% ipython --no-banner

In [1]: import numpy as np

In [2]: import numpy.linalg as la

In [3]: np.set_printoptions(precision=2, suppress=True, linewidth=200, sign=" ")

In [4]: X = np.load("x.npy")

In [5]: print(X)
[[ 7  2  3  7]
 [ 7  1  3  6]
 [ 6  7  3  0]
 [ 3  2  5  5]]

In [6]: O, r_ = la.qr(X)

In [7]: print(np.allclose(r_.T @ r_, X.T @ X))
True

In [8]: print(np.round(O @ r_, 2) + 0)
[[ 7.  2.  3.  7.]
 [ 7.  1.  3.  6.]
 [ 6.  7.  3.  0.]
 [ 3.  2.  5.  5.]]

In [9]: print(O.shape, r_.shape)
(4, 4) (4, 4)

In [10]: M = np.array([[-0.2, 1.2, 0.8, -0.6],
    ...:     [0.55, 0.6, -2.1, 0.24],
    ...:     [0.5, 0.6, -2.1, 0.2]])

In [11]: out = np.array([[-1, -1, -1], [-2, 2, -3]])

In [12]: W2 = np.kron(out, M)

In [13]: print(W2)
[[ 0.2  -1.2  -0.8   0.6   0.2  -1.2  -0.8   0.6   0.2  -1.2  -0.8   0.6 ]
 [-0.55 -0.6   2.1  -0.24 -0.55 -0.6   2.1  -0.24 -0.55 -0.6   2.1  -0.24]
 [-0.5  -0.6   2.1  -0.2  -0.5  -0.6   2.1  -0.2  -0.5  -0.6   2.1  -0.2 ]
 [ 0.4  -2.4  -1.6   1.2  -0.4   2.4   1.6  -1.2   0.6  -3.6  -2.4   1.8 ]
 [-1.1  -1.2   4.2  -0.48  1.1   1.2  -4.2   0.48 -1.65 -1.8   6.3  -0.72]
 [-1.   -1.2   4.2  -0.4   1.    1.2  -4.2   0.4  -1.5  -1.8   6.3  -0.6 ]]

In [14]: print(W2.shape)
(6, 12)

In [15]: print(np.round(la.norm(W2, 2), 2), np.round(la.norm(out, 2) * la.norm(M, 2), 2))
13.63 13.63

In [16]: t3 = np.stack([M, -1 * M, M[::-1]])

In [17]: print(la.matrix_rank(t3.reshape(3, -1)))
2

In [18]: print(la.norm(t3, axis=(1, 2)))
[ 3.56  3.56  3.56]

In [19]: x = np.array([5, 7, 9, 0])

In [20]: h = np.maximum(M @ x, 0)

In [21]: print(M.T @ h)
[-2.92 17.52 11.68 -8.76]

In [22]: print(h)
[ 14.6   0.    0. ]

In [23]: U, sv, VT = la.svd(M)

In [24]: print(np.argmax(sv[:-1] / (sv[1:] + 1e-6)) + 1)
2

In [25]: out = U[:, :2] @ np.diag(sv[:2]) @ VT[:2]

In [26]: print(round(float(la.norm(M - out, 2)), 2), round(float(sv[2]), 2))
0.04 0.04

In [27]: print(np.round(la.norm(M - out) / la.norm(M), 2))
0.01

In [28]: print(out)
[[-0.2   1.2   0.8  -0.6 ]
 [ 0.53  0.59 -2.11  0.22]
 [ 0.52  0.61 -2.09  0.22]]

In [29]: x = np.array([1, -1, 2, -1])

In [30]: print(out @ np.eye(4)[3])
[-0.6   0.22  0.22]

In [31]: print(out * x)
[[-0.2  -1.2   1.6   0.6 ]
 [ 0.53 -0.59 -4.22 -0.22]
 [ 0.52 -0.61 -4.18 -0.22]]

In [32]: print(out @ np.ones(4))
[ 1.2  -0.76 -0.75]

In [33]: print(la.norm(out @ x) <= la.norm(out, 2) * la.norm(x) + 1e-9)
True

In [34]: print(np.einsum("ij,j->i", out, x))
[ 0.8  -4.51 -4.48]

In [35]: print((out * x).sum(axis=1))
[ 0.8  -4.51 -4.48]

In [36]: print(out @ x)
[ 0.8  -4.51 -4.48]

In [37]: print(np.sign((out @ x).round(6)))
[ 1. -1. -1.]

In [38]: W0 = np.load("w.npy")

In [39]: print(W0)
[[  5  -4   3]
 [  7  -4   3]
 [  3  -4   0]
 [  6  -1   3]
 [  4   1   5]
 [  3  -1   3]
 [  2   2  -2]
 [  0   7  -4]
 [  1   7  -1]
 [  2  11   0]
 [ -1  11  -3]
 [ -5  11  -5]
 [ -8   9   0]
 [-11   6   3]]

In [40]: Ac = W0 - W0.mean(axis=0)

In [41]: vecs = la.svd(Ac)[2][:1]

In [42]: out = Ac - Ac @ vecs.T @ vecs

In [43]: print((Ac @ vecs.T).std(axis=0))
[ 7.15]

In [44]: print(np.cov(Ac @ vecs.T, rowvar=False))
55.098954277641624

In [45]: f, v = W0[1], W0[13]

In [46]: print(f @ v)
-92

In [47]: pr = (f @ v) / (f @ f) * f

In [48]: print(pr)
[-8.7   4.97 -3.73]

In [49]: print(np.outer(f, v))
[[-77  42  21]
 [ 44 -24 -12]
 [-33  18   9]]

In [50]: print(v - pr)
[-2.3   1.03  6.73]

In [51]: print(round(float((v - pr) @ f), 2))
-0.0

In [52]: m1 = np.loadtxt("case1.csv", delimiter=",")

In [53]: print(m1)
[[  1.   0.  -1.]
 [  4.  -2.  -2.]
 [  5.   1.  -3.]
 [  3.   4.  -6.]
 [  4.   5.  -9.]
 [  2.   5. -10.]
 [  3.   2.  -7.]
 [  1.   1.  -6.]
 [ -2.   3.  -6.]
 [ -5.   3.  -8.]
 [ -7.   3.  -9.]
 [ -6.   2. -12.]]

In [54]: W2 = m1[[0, 11]].astype(float)

In [55]: for _ in range(7):
    ...:     idx = la.norm(m1[:, None] - W2, axis=-1).argmin(axis=1)
    ...:     W2 = np.array([m1[idx == j].mean(axis=0) for j in range(2)])
    ...: 

In [56]: print(idx)
[ 0  0  0  0  0  0  0  0  1  1  1  1]

In [57]: print(W2[1] - W2[0])
[-7.88  0.75 -3.25]

In [58]: P = m1 @ la.solve(m1.T @ m1, m1.T)

In [59]: print(la.matrix_rank(np.eye(12) - P))
9

In [60]: O, vecs = la.qr(m1[:, :2])[0], la.qr(m1[:, 2:])[0]

In [61]: sv = la.svd(O.T @ vecs, compute_uv=False)

In [62]: print((sv > 0.9).sum())
0

In [63]: print(np.degrees(np.arccos(sv.clip(0, 1))))
[ 26.99]

In [64]: print(np.round(np.poly(X), 2) + 0)
[   1.  -16.    0. -237. -296.]

In [65]: print(np.einsum("ii->", X))
16

In [66]: print(la.eigvals(X))
[16.89+0.j    0.12+3.92j  0.12-3.92j -1.14+0.j  ]

In [67]: m1 @ m1
---------------------------------------------------------------------------
ValueError                                Traceback (most recent call last)
Cell In[67], line 1
----> 1 m1 @ m1

ValueError: matmul: Input operand 1 has a mismatch in its core dimension 0, with gufunc signature (n?,k),(k,m?)->(n?,m?) (size 12 is different from 3)

In [68]: G = m1.T @ m1

In [69]: print((m1 @ m1.T).shape)
(12, 12)

In [70]: print(np.allclose(G, G.T))
True

In [71]: print(np.diag(G))
[ 195.  107.  641.]
